>>> import numpy as np
>>> np.set_printoptions(precision=1, suppress=True, linewidth=160)
>>> rnd = lambda a: np.round(a, 1) + 0
>>> sv = 20 * 0.9 ** np.arange(3)
>>> O, _ = np.linalg.qr(np.array([[-0.1, -0.5, -1.7], [0.1, -0.6, -1.2], [-0.2, 2.7, -1.8]]))
>>> rng = np.random.default_rng(3373)
>>> data = rng.normal(size=(21, 3)) * sv @ O
>>> print(rnd(data))
[[  2.2  12.3  -4.3]
 [-16.1  35.9  15.3]
 [ -9.1 -11.5 -21.7]
 [-20.7 -15.3 -14.8]
 [  0.5 -11.6 -27.7]
 [-17.1   4.1 -10.7]
 [  7.7   9.2 -13.2]
 [-35.7 -11.1 -17.3]
 [ 17.5  -3.6 -20.3]
 [-10.   27.2 -13.6]
 [ 12.8 -31.1 -10.2]
 [ 12.5 -26.9  -2.6]
 [ 15.8  14.9 -12.1]
 [  0.3  15.8  -1.2]
 [ -6.2 -13.7 -28.1]
 [ -5.    8.8 -13.1]
 [-11.6  -1.5  -2.5]
 [ 16.6   9.8  23.7]
 [  4.5  11.1  -9.6]
 [ -6.4  20.7  15. ]
 [-21.5 -15.9  18.6]]
>>> Xs = data - data.mean(axis=0)
>>> U, sv, VT = np.linalg.svd(Xs, full_matrices=False)
>>> np.abs(U[:, 0]).argmax()
np.int64(1)
>>> rnd(VT[0] * np.sign(VT[0, np.abs(VT[0]).argmax()]))
array([0. , 0.9, 0.5])
>>> rnd((sv ** 2).sum() ** 2 / (sv ** 4).sum())
np.float64(2.7)
>>> rnd(sv ** 2 / (sv ** 2).sum())
array([0.5, 0.3, 0.2])
>>> np.abs(VT[0]).argmax()
np.int64(1)
>>> rnd(Xs.mean(axis=0))
array([0., 0., 0.])
>>> A = np.load("layer17.npy")
>>> rnd(A)
array([[-0.7, -0.6,  0.1],
       [ 0.3, -0.6,  0.4],
       [-0.5,  0.2, -0.5],
       [-0.4,  0.5,  0.8]])
>>> proj = A @ np.linalg.solve(A.T @ A, A.T)
>>> rnd(proj)
array([[ 0.9,  0.2,  0.2,  0.1],
       [ 0.2,  0.6, -0.4, -0.1],
       [ 0.2, -0.4,  0.5, -0.1],
       [ 0.1, -0.1, -0.1,  1. ]])
>>> rnd(proj @ A[:, 1])
array([-0.6, -0.6,  0.2,  0.5])
>>> X = np.loadtxt("x.csv", delimiter=",")
>>> X
array([[-3.,  1.,  0.,  0.],
       [ 0., -3.,  1.,  0.],
       [ 0.,  0., -3.,  1.],
       [ 0.,  0.,  0., -3.]])
>>> # triangular: eigenvalues sit on the diagonal
>>> O, evecs = np.linalg.qr(X[:, :2])[0], np.linalg.qr(X[:, 2:])[0]
>>> sv = np.linalg.svd(O.T @ evecs, compute_uv=False)
>>> (sv > 0.9).sum()
np.int64(0)
>>> proj = np.triu(np.array([[8, 8, 7, 4], [4, 7, 2, 4], [7, 6, 7, 2], [6, 4, 7, 3]]), 1) + np.eye(4)
>>> Y = proj @ X @ np.linalg.inv(proj)
>>> proj @ X - X @ proj
array([[0., 0., 6., 3.],
       [0., 0., 0., 0.],
       [0., 0., 0., 0.],
       [0., 0., 0., 0.]])
>>> np.trace(Y), np.trace(X)
(np.float64(-12.0), np.float64(-12.0))
>>> print(np.poly(Y))
[  1.  12.  54. 108.  81.]
>>> f = np.array([9, 0])
>>> rnd(np.cross(data[11, :3], data[14, :3]))
array([ 721.2,  367.1, -338.6])
>>> rnd(np.correlate(data[11], data[14], "full"))
array([-351. ,  585.5,  365.6,  202.9,   16.2])
>>> t3 = np.stack([X, 5 * X, X[::-1]])
>>> np.linalg.matrix_rank(t3.reshape(3, -1))
np.int64(2)
>>> (t3 @ X.T).shape
(3, 4, 4)
>>> f = np.array([2, 1, 2, 1])
>>> Y = X + np.outer(f, np.eye(4)[0])
>>> np.linalg.matrix_rank(Y - X)
np.int64(1)
>>> Y
array([[-1.,  1.,  0.,  0.],
       [ 1., -3.,  1.,  0.],
       [ 2.,  0., -3.,  1.],
       [ 1.,  0.,  0., -3.]])
>>> mat = np.load("mat.npy")
>>> print(mat)
[[ 1 -1  1 -1]
 [ 1  0  0  0]
 [ 1  1  1  1]
 [ 1  2  4  8]]
>>> # row 3 dominates
>>> def softmax(z):
...     e = np.exp(z - z.max(axis=-1, keepdims=True))
...     return e / e.sum(axis=-1, keepdims=True)
... 
>>> rnd(softmax(mat).sum(axis=1))
array([1., 1., 1., 1.])
>>> rnd(softmax(mat[0]))
array([0.4, 0.1, 0.4, 0.1])
>>> rnd(softmax(10 * mat[0]))
array([0.5, 0. , 0.5, 0. ])
>>> S = mat @ mat.T / np.sqrt(4)
>>> print(rnd(softmax(S + np.triu(np.full(S.shape, -np.inf), 1))))
[[1.  0.  0.  0. ]
 [0.5 0.5 0.  0. ]
 [0.1 0.2 0.7 0. ]
 [0.  0.  0.  1. ]]
>>> print(rnd(softmax(S)))
[[0.7 0.2 0.1 0. ]
 [0.2 0.2 0.2 0.2]
 [0.  0.  0.  1. ]
 [0.  0.  0.  1. ]]
>>> O = mat.astype(float).copy()
>>> for j in range(4):
...     O[:, j] -= O[:, :j] @ (O[:, :j].T @ O[:, j])
...     O[:, j] /= np.linalg.norm(O[:, j])
... 
>>> rnd(O.T @ O)
array([[1., 0., 0., 0.],
       [0., 1., 0., 0.],
       [0., 0., 1., 0.],
       [0., 0., 0., 1.]])
>>> rnd(np.linalg.det(mat.T))
np.float64(12.0)
>>> rnd(np.linalg.eigvals(mat))
array([ 8.3+0.j ,  2. +0.j , -0.2+0.8j, -0.2-0.8j])
>>> np.kron(np.eye(2, dtype=int), mat)
array([[ 1, -1,  1, -1,  0,  0,  0,  0],
       [ 1,  0,  0,  0,  0,  0,  0,  0],
       [ 1,  1,  1,  1,  0,  0,  0,  0],
       [ 1,  2,  4,  8,  0,  0,  0,  0],
       [ 0,  0,  0,  0,  1, -1,  1, -1],
       [ 0,  0,  0,  0,  1,  0,  0,  0],
       [ 0,  0,  0,  0,  1,  1,  1,  1],
       [ 0,  0,  0,  0,  1,  2,  4,  8]])
>>> np.einsum("ij,ji->", mat, mat)
np.int64(72)
>>> rnd(np.linalg.eigvals(mat).sum().real)
np.float64(10.0)
>>> rnd(np.linalg.det(2 * mat)), rnd(np.linalg.det(mat))
(np.float64(192.0), np.float64(12.0))
>>> J = np.loadtxt("sample19.csv", delimiter=",")
>>> rnd(J)
array([[-1.7, -2.1,  1.4],
       [-1.6,  2.5,  0.4],
       [ 0. , -2.9,  0.6],
       [ 0.5,  2.8, -0.9],
       [-2.5, -0.4,  1.6],
       [ 2.6, -0.6, -1.4],
       [ 1.9, -2.2, -0.6],
       [-2.6,  0.2,  1.5],
       [ 1.2, -2.8, -0.1],
       [ 2.1, -2. , -0.8],
       [-1.1, -2.5,  1.2],
       [ 1.3, -2.7, -0.2],
       [ 2.6,  0.1, -1.5],
       [ 2.6, -0.7, -1.4],
       [-1.7, -2. ,  1.4],
       [-2.5,  1.1,  1.2],
       [ 2.2,  1.3, -1.6],
       [-1.9,  2.2,  0.6],
       [-1.7, -2. ,  1.4],
       [ 0.8,  2.7, -1.1],
       [ 2.5, -1. , -1.3],
       [-0.7, -2.7,  1. ],
       [ 2.5,  0.7, -1.6],
       [ 1.6, -2.5, -0.4],
       [-1.5,  2.6,  0.3],
       [-1.7,  2.4,  0.5]])
>>> # null space of dimension 1
>>> idx = J[:, 0] > np.median(J[:, 0])
>>> f = J[idx].mean(axis=0) - J[~idx].mean(axis=0)
>>> idx.astype(int)
array([0, 0, 0, 1, 0, 1, 1, 0, 1, 1, 0, 1, 1, 1, 0, 0, 1, 0, 0, 1, 1, 0, 1, 1, 0, 0])
>>> ((J - J.mean(axis=0)) @ f > 0).astype(int)
array([0, 0, 0, 1, 0, 1, 1, 0, 1, 1, 0, 1, 1, 1, 0, 0, 1, 0, 0, 1, 1, 0, 1, 1, 0, 0])
>>> f = np.array([8, 5, 8])
>>> F = np.outer(rng.normal(size=24), f) + 0.1 * rng.normal(size=(24, 3))
>>> print(rnd(F))
[[  4.4   2.7   4.5]
 [  9.8   6.3   9.7]
 [  9.7   5.9   9.6]
 [-10.9  -6.7 -10.8]
 [ 10.3   6.6  10.3]
 [ -0.7  -0.3  -0.7]
 [  7.3   4.5   7. ]
 [ -3.6  -2.3  -3.6]
 [  0.6   0.3   0.5]
 [-15.6  -9.8 -15.6]
 [ -7.6  -4.8  -7.4]
 [ -0.8  -0.7  -0.9]
 [  1.9   1.3   2. ]
 [ 10.6   6.4  10.3]
 [  3.6   2.4   3.5]
 [ -9.6  -6.1  -9.6]
 [ -8.4  -5.1  -8.2]
 [ -2.8  -1.9  -2.9]
 [  9.5   6.    9.4]
 [-11.4  -7.1 -11.3]
 [ -1.6  -1.   -1.8]
 [  2.9   1.8   2.7]
 [-10.8  -6.5 -10.7]
 [ 10.1   6.3  10. ]]
>>> t3 = np.stack([F, 2 * F, F[::-1]])
>>> print(t3.shape)
(3, 24, 3)
>>> w, evecs = np.linalg.eig(X)
>>> np.prod(w)
np.float64(81.0)
>>> w
array([-3., -3., -3., -3.])
>>> rnd(np.sort(np.linalg.eigvals(np.linalg.inv(X))))
array([-0.3, -0.3, -0.3, -0.3])
>>> x = np.array([1, 2, 1])
>>> rhs = F @ x
>>> rnd(np.linalg.lstsq(F, rhs)[0])
array([1., 2., 1.])
>>> rhs = rhs + 0.1 * rng.normal(size=24)
>>> rnd(rhs)
array([ 14.3,  32. ,  31. , -34.8,  33.7,  -2.2,  23.3, -11.9,   1.8, -50.7, -24.6,  -3. ,   6.4,  33.9,  11.8, -31.5, -26.7,  -9.5,  30.9, -36.9,  -5.4,
         9.2, -34.5,  32.7])
>>> coef, *_ = np.linalg.lstsq(F, rhs)
>>> coef.round()
array([1., 2., 1.])
>>> rnd(F.T @ (rhs - F @ coef))
array([0., 0., 0.])
>>> print([round(float(np.linalg.norm(np.linalg.solve(F.T @ F + lam * np.eye(3), F.T @ rhs))), 2) for lam in (0, 1, 10, 100)])
[2.36, 2.11, 2.09, 2.04]
>>> rnd(coef)
array([1.2, 1.8, 0.9])
>>> m1 = np.loadtxt("block9.csv", delimiter=",")
>>> rnd(m1)
array([[ 0.2, -0.1,  0.2, -0.3],
       [-0.1,  1. ,  0. ,  0. ],
       [ 0.2,  0. ,  1. ,  0.1],
       [-0.3,  0. ,  0.1,  0.9]])
>>> idx = rng.permutation(4)
>>> idx
array([0, 3, 2, 1])
>>> Y = m1[idx][:, idx]
>>> np.trace(Y)
np.float64(3.0)
>>> w, evecs = np.linalg.eigh(m1)
>>> x = np.array([-5, -1, -4, -4])
>>> rnd(evecs * np.abs(w) @ evecs.T)
array([[ 0.2, -0.1,  0.2, -0.3],
       [-0.1,  1. ,  0. ,  0. ],
       [ 0.2,  0. ,  1. ,  0.1],
       [-0.3,  0. ,  0.1,  0.9]])
>>> rk = np.linalg.matrix_rank(m1)
>>> print(rk)
3
>>> N = np.linalg.svd(m1)[2][rk:].T
>>> [int(np.linalg.matrix_rank(np.delete(m1, i, axis=0))) for i in range(4)]
[3, 3, 3, 3]
>>> print(rnd(N[:, 0] / N[np.abs(N[:, 0]).round(6).argmax(), 0]))
[ 1.   0.1 -0.2  0.4]
>>> rnd(N @ N.T)
array([[ 0.8,  0.1, -0.2,  0.3],
       [ 0.1,  0. ,  0. ,  0. ],
       [-0.2,  0. ,  0. , -0.1],
       [ 0.3,  0. , -0.1,  0.1]])
>>> Y = np.array([[1, 8], [6, 9], [1, 0], [8, 4]])
>>> rnd(m1 @ Y)
array([[-2.6, -0.5],
       [ 5.7,  8.3],
       [ 1.8,  1.9],
       [ 6.6,  0.7]])
>>> rnd(np.einsum("ij->j", m1))
array([0. , 0.9, 1.2, 0.6])
>>> np.linalg.matrix_rank(m1 @ Y)
np.int64(2)
>>> rnd(np.einsum("ik,kj->ji", m1, Y))
array([[-2.6,  5.7,  1.8,  6.6],
       [-0.5,  8.3,  1.9,  0.7]])
>>> np.vstack([m1, Y.T]).shape
(6, 4)
>>> arr = np.load("out16.npy")
>>> rnd(arr)
array([[-1.5, -0.7,  0.3,  0.8],
       [ 2. , -1. , -1.6, -1.1],
       [-0.9, -0.7,  0. ,  0.4],
       [ 4.2, -0.3, -2.2, -2.2]])
>>> # null space of dimension 2
>>> Y = arr / np.sqrt((arr ** 2).mean(axis=1, keepdims=True))
>>> np.linalg.matrix_rank(arr - arr.mean(axis=1, keepdims=True))
np.int64(2)
>>> rk = np.linalg.matrix_rank(arr)
>>> rk
np.int64(2)
>>> N = np.linalg.svd(arr)[2][rk:].T
>>> [int(np.linalg.matrix_rank(np.delete(arr, i, axis=0))) for i in range(4)]
[2, 2, 2, 2]
>>> [int(np.linalg.matrix_rank(arr[:i])) for i in range(1, len(arr) + 1)]
[1, 2, 2, 2]
>>> [int(np.linalg.matrix_rank(arr[:, :j + 1])) for j in range(4)]
[1, 2, 2, 2]
>>> idx = rng.permutation(4)
>>> idx
array([0, 1, 2, 3])
>>> Y = arr[idx][:, idx]
>>> np.allclose(Y, arr)
True
>>> print(rnd(np.diag(Y)))
[-1.5 -1.   0.  -2.2]
>>> print(rnd(np.linalg.det(Y)), rnd(np.linalg.det(arr[idx])))
0.0 0.0
>>> rnd(Y)
array([[-1.5, -0.7,  0.3,  0.8],
       [ 2. , -1. , -1.6, -1.1],
       [-0.9, -0.7,  0. ,  0.4],
       [ 4.2, -0.3, -2.2, -2.2]])
>>> rnd(np.sort(np.abs(np.linalg.eigvals(Y))))
array([0. , 0. , 1.6, 3.1])
>>> np.trace(Y)
np.float64(-4.7)
